% ipython --no-banner

In [1]: import numpy as np

In [2]: import numpy.linalg as la

In [3]: np.set_printoptions(precision=1, suppress=True, linewidth=100)

In [4]: rnd = lambda a: np.round(a, 1) + 0

In [5]: F = np.loadtxt("block18.csv", delimiter=",")

In [6]: F
Out[6]: 
array([[ 0.6, -0.3,  1.1,  2.2,  1.9, -2.3],
       [ 1.1, -0.2,  1. ,  1.5,  2. , -2. ],
       [ 1.7,  0.4,  0.8,  2.1,  2.1, -2.3],
       [ 1.4,  0.3,  1. ,  2.3,  2.4, -2.2],
       [ 1.1,  0.4,  0.9,  2.3,  1.9, -2.3],
       [ 0.5,  0.4,  0.5,  2.4,  2. , -1.9],
       [ 0.5, -0.3,  1.2,  2.1,  2.1, -1.9],
       [ 1.2, -0.3,  0.9,  2. ,  1.5, -1.7],
       [ 0.7,  0.3,  0.7,  2.5,  1.8, -1.9],
       [ 0.7, -0.2,  1.6,  1.9,  1.9, -2.6],
       [ 0.4, -1.1,  0. ,  2.5, -0.2, -1.5],
       [-0.1, -1.2,  0. ,  2.2,  0. , -2.3],
       [ 0.4, -0.9, -0.4,  2.3, -0.4, -1.1],
       [ 0.2, -1. ,  0. ,  1.7,  0.2, -2. ],
       [ 0. , -0.9,  0.1,  2.2,  0.5, -1.7],
       [-0.1, -1.1, -0.1,  2. , -0.2, -2. ],
       [ 0.3, -0.8,  0.7,  2.2,  0.2, -2.3],
       [ 0.2, -1.1, -0.2,  1.7,  0.2, -1.9],
       [-0.3, -0.7,  0.5,  2. , -0.2, -1.8],
       [ 0.3, -1. , -0.3,  2. , -0.2, -1.8],
       [ 2.1, -1.4, -0.6,  0.9, -0.1, -1.1],
       [ 1.9, -1.7, -1.1,  0.8,  0. , -0.8],
       [ 2.3, -1.8, -1.3,  1.3,  0.3, -0.9],
       [ 2.2, -2.2, -1.3,  1.3, -0.6, -1.2],
       [ 2. , -2.5, -1. ,  0.7,  0.1, -1.1],
       [ 2. , -2.1, -1. ,  0.9,  0. , -0.9],
       [ 2.1, -1.4, -1.1,  1.8,  0.1, -0.8],
       [ 2.1, -1.8, -0.5,  1. ,  0.4, -1.3],
       [ 2.3, -2.1, -1. ,  0.6,  0. , -1.1],
       [ 1.4, -2. , -1.5,  0.9,  0.5, -1.2]])

In [7]: hat = F @ la.solve(F.T @ F, F.T)

In [8]: rnd(hat @ F[:, 5])
Out[8]: 
array([-2.3, -2. , -2.3, -2.2, -2.3, -1.9, -1.9, -1.7, -1.9, -2.6, -1.5, -2.3, -1.1, -2. , -1.7,
       -2. , -2.3, -1.9, -1.8, -1.8, -1.1, -0.8, -0.9, -1.2, -1.1, -0.9, -0.8, -1.3, -1.1, -1.2])

In [9]: rnd(la.eigvalsh(hat))
Out[9]: 
array([0., 0., 0., 0., 0., 0., 0., 0., 0., 0., 0., 0., 0., 0., 0., 0., 0., 0., 0., 0., 0., 0., 0.,
       0., 1., 1., 1., 1., 1., 1.])

In [10]: E = np.loadtxt("mat.csv", delimiter=",")

In [11]: rnd(E)
Out[11]: 
array([[-0.8, -0.4,  0.3],
       [ 0.4, -0.8, -0.3],
       [-0.5,  0.3, -0.8],
       [ 0.1,  0.4,  0.3]])

In [12]: A2 = np.array([[3, 1, 3], [1, 0, 2]])

In [13]: C = np.kron(A2, E)

In [14]: C.shape
Out[14]: (8, 9)
